% ipython --no-banner

In [1]: import numpy as np

In [2]: from numpy import linalg as LA

In [3]: np.set_printoptions(precision=3, suppress=True, linewidth=100, sign=" ")

In [4]: rng = np.random.default_rng(70)

In [5]: th = rng.uniform(0, 2 * np.pi, 19)

In [6]: O, _ = LA.qr(np.array([[0.9, 0.9],
   ...:     [0.7, -0.9],
   ...:     [-0.2, 0.6],
   ...:     [-0.5, -0.4],
   ...:     [-1.3, -1.1],
   ...:     [-0.2, -0.3]]))

In [7]: A = 10 * np.c_[np.cos(th), np.sin(th)] @ O.T

In [8]: print(A)
[[ 5.443 -2.635  2.225 -2.595 -7.004 -1.639]
 [-1.837  8.519 -4.566  0.399  1.41   1.03 ]
 [ 4.575 -5.506  3.515 -1.975 -5.476 -1.583]
 [-5.403 -2.017  0.108  2.865  7.532  1.337]
 [-2.378  8.216 -4.504  0.692  2.177  1.158]
 [ 5.466  1.633  0.094 -2.873 -7.569 -1.378]
 [ 1.286 -8.727  4.578 -0.106 -0.641 -0.894]
 [-4.889 -3.988  1.179  2.728  7.086  1.075]
 [-3.676  6.992 -4.109  1.426  4.078  1.433]
 [ 2.146 -8.359  4.537 -0.565 -1.846 -1.104]
 [-4.656 -4.599  1.524  2.648  6.847  0.974]
 [ 4.986 -4.48   3.071 -2.248 -6.158 -1.631]
 [-0.019 -8.86   4.427  0.564  1.134 -0.549]
 [-3.893 -6.087  2.394  2.354  6.006  0.674]
 [ 2.206 -8.323  4.529 -0.598 -1.932 -1.118]
 [ 4.37  -5.916  3.686 -1.845 -5.147 -1.553]
 [-1.614  8.615 -4.576  0.28   1.097  0.975]
 [-0.092 -8.853  4.411  0.6    1.23  -0.528]
 [-4.554 -4.837  1.659  2.611  6.74   0.931]]

In [9]: t3 = np.stack([A, 3 * A, A[::-1]])

In [10]: (t3 @ A.T).shape
Out[10]: (3, 19, 19)

In [11]: LA.norm(t3, axis=(1, 2))
Out[11]: array([  43.589,  130.767,   43.589])

In [12]: print(LA.matrix_rank(t3))
[ 2  2  2]

In [13]: cen = A - A.mean(axis=0)

In [14]: U, s, VT = LA.svd(cen, full_matrices=False)

In [15]: (np.sign(U[:, 0]) == np.sign(U[0, 0])).astype(int)
Out[15]: array([ 1,  0,  1,  0,  0,  1,  1,  0,  0,  1,  0,  1,  1,  0,  1,  1,  0,  1,  0])

In [16]: s.round(3) + 0
Out[16]: array([ 32.317,  26.285,   0.   ,   0.   ,   0.   ,   0.   ])

In [17]: W0 = np.triu(rng.random((6, 6)) < 0.4, 1).astype(int)

In [18]: W0 = W0 + W0.T

In [19]: W0
Out[19]: 
array([[ 0,  1,  1,  0,  1,  1],
       [ 1,  0,  0,  0,  0,  1],
       [ 1,  0,  0,  1,  0,  1],
       [ 0,  0,  1,  0,  0,  1],
       [ 1,  0,  0,  0,  0,  0],
       [ 1,  1,  1,  1,  0,  0]])

In [20]: ev, evecs = LA.eigh(W0)

In [21]: np.round(evecs.T @ W0 @ evecs, 3) + 0
Out[21]: 
array([[-1.856,  0.   ,  0.   ,  0.   ,  0.   ,  0.   ],
       [ 0.   , -1.478,  0.   ,  0.   ,  0.   ,  0.   ],
       [ 0.   ,  0.   , -0.725,  0.   ,  0.   ,  0.   ],
       [ 0.   ,  0.   ,  0.   ,  0.197,  0.   ,  0.   ],
       [ 0.   ,  0.   ,  0.   ,  0.   ,  0.848,  0.   ],
       [ 0.   ,  0.   ,  0.   ,  0.   ,  0.   ,  3.014]])

In [22]: print(np.abs(evecs[:, -1]))
[ 0.499  0.344  0.454  0.329  0.165  0.539]

In [23]: round(float(ev.sum()), 3), np.trace(W0)
Out[23]: (-0.0, np.int64(0))

In [24]: np.round(evecs.T @ evecs, 3) + 0
Out[24]: 
array([[ 1.,  0.,  0.,  0.,  0.,  0.],
       [ 0.,  1.,  0.,  0.,  0.,  0.],
       [ 0.,  0.,  1.,  0.,  0.,  0.],
       [ 0.,  0.,  0.,  1.,  0.,  0.],
       [ 0.,  0.,  0.,  0.,  1.,  0.],
       [ 0.,  0.,  0.,  0.,  0.,  1.]])

In [25]: x0 = np.array([1, 3, 4, 5, 1, 4])

In [26]: a = np.maximum(W0 @ x0, 0)

In [27]: W0.T @ a
Out[27]: array([ 29,  25,  33,  23,  12,  35])

In [28]: np.flatnonzero(a > 1e-9)
Out[28]: array([ 0,  1,  2,  3,  4,  5])

In [29]: W0 * (a > 1e-9)[:, None]
Out[29]: 
array([[ 0,  1,  1,  0,  1,  1],
       [ 1,  0,  0,  0,  0,  1],
       [ 1,  0,  0,  1,  0,  1],
       [ 0,  0,  1,  0,  0,  1],
       [ 1,  0,  0,  0,  0,  0],
       [ 1,  1,  1,  1,  0,  0]])

In [30]: np.tanh(W0 @ x0)
Out[30]: array([ 1.   ,  1.   ,  1.   ,  1.   ,  0.762,  1.   ])

In [31]: a
Out[31]: array([ 12,   5,  10,   8,   1,  13])

In [32]: np.maximum(W0 @ (3 * x0), 0)
Out[32]: array([ 36,  15,  30,  24,   3,  39])
